>>> import numpy as np
>>> np.set_printoptions(precision=1, suppress=True, linewidth=160, legacy="1.25")
>>> data = np.array([[0.7, 1.6, -0.4],
...     [1.1, 1.1, -1.2],
...     [1.2, 0.4, -0.2],
...     [0.3, 0.9, -0.3],
...     [-0.2, -1.4, 0.0],
...     [2.1, -0.2, -0.4],
...     [1.7, 0.7, 0.6],
...     [-0.2, -0.6, 0.2],
...     [-0.4, 1.1, 1.1],
...     [-0.9, -1.0, 0.8]])
>>> data[4] *= 3
>>> data
array([[ 0.7,  1.6, -0.4],
       [ 1.1,  1.1, -1.2],
       [ 1.2,  0.4, -0.2],
       [ 0.3,  0.9, -0.3],
       [-0.6, -4.2,  0. ],
       [ 2.1, -0.2, -0.4],
       [ 1.7,  0.7,  0.6],
       [-0.2, -0.6,  0.2],
       [-0.4,  1.1,  1.1],
       [-0.9, -1. ,  0.8]])
>>> rng = np.random.default_rng(738748)
>>> idx = rng.permutation(3)
>>> A2 = data[:, idx] * rng.choice([-1, 1], 3)
>>> A2
array([[ 1.6,  0.7, -0.4],
       [ 1.1,  1.1, -1.2],
       [ 0.4,  1.2, -0.2],
       [ 0.9,  0.3, -0.3],
       [-4.2, -0.6,  0. ],
       [-0.2,  2.1, -0.4],
       [ 0.7,  1.7,  0.6],
       [-0.6, -0.2,  0.2],
       [ 1.1, -0.4,  1.1],
       [-1. , -0.9,  0.8]])
>>> U, _, Vt = np.linalg.svd(data.T @ A2)
>>> np.round(U @ Vt, 1) + 0
array([[0., 1., 0.],
       [1., 0., 0.],
       [0., 0., 1.]])
>>> arr = np.load("out6.npy")
>>> arr
array([[ -2,   3,   5,  -3,  -4],
       [ -3,   5,   0,  -5,   1],
       [ -6,   8,   3, -10,   2],
       [ -9,   6,   8, -15,  -3],
       [ -6,  10,  11, -11,  -6],
       [ -1,  11,  15, -12, -11],
       [ -5,  15,  17, -14, -12],
       [ -3,  10,  21, -11, -11],
       [  0,  10,  23, -15, -12],
       [  1,  11,  28, -20, -17],
       [ -4,  15,  28, -25, -22],
       [  1,  16,  32, -29, -20],
       [ -2,  17,  37, -30, -25],
       [  3,  18,  36, -26, -23],
       [  2,  21,  32, -22, -20],
       [  5,  21,  36, -26, -16],
       [  9,  19,  36, -31, -13],
       [  9,  15,  32, -35,  -9],
       [  6,  12,  36, -34,  -8],
       [ 10,  17,  38, -35, -12],
       [  5,  15,  39, -38, -12],
       [  5,  13,  42, -36, -15],
       [  4,  11,  45, -34, -17],
       [  5,  11,  44, -33, -19],
       [ 10,  12,  47, -30, -14],
       [ 10,  10,  51, -26, -18],
       [ 11,  14,  54, -25, -20],
       [  9,  19,  52, -23, -18],
       [  6,  15,  51, -21, -19],
       [  7,  10,  46, -19, -18]])
>>> Ac = arr - arr.mean(axis=0)
>>> U, sigma, Vt = np.linalg.svd(Ac, full_matrices=False)
>>> np.linalg.matrix_rank(Ac)
5
>>> np.round(sigma ** 2 / (sigma ** 2).sum(), 1) + 0
array([0.8, 0.1, 0.1, 0. , 0. ])
>>> np.round((sigma ** 2).sum() ** 2 / (sigma ** 4).sum(), 1)
1.4
>>> (np.sign(U[:, 0]) == np.sign(U[0, 0])).astype(int)
array([1, 1, 1, 1, 1, 1, 1, 1, 1, 1, 1, 0, 0, 0, 0, 0, 0, 0, 0, 0, 0, 0, 0, 0, 0, 0, 0, 0, 0, 0])
>>> sigma
array([102.1,  33. ,  27.5,  16.9,   9.7])
>>> np.searchsorted(np.cumsum(sigma ** 2) / (sigma ** 2).sum(), 0.9) + 1
2
>>> np.abs(Vt[-1])
array([0.7, 0.3, 0.4, 0.1, 0.5])
>>> np.abs(U[:, 0]).argmax()
1
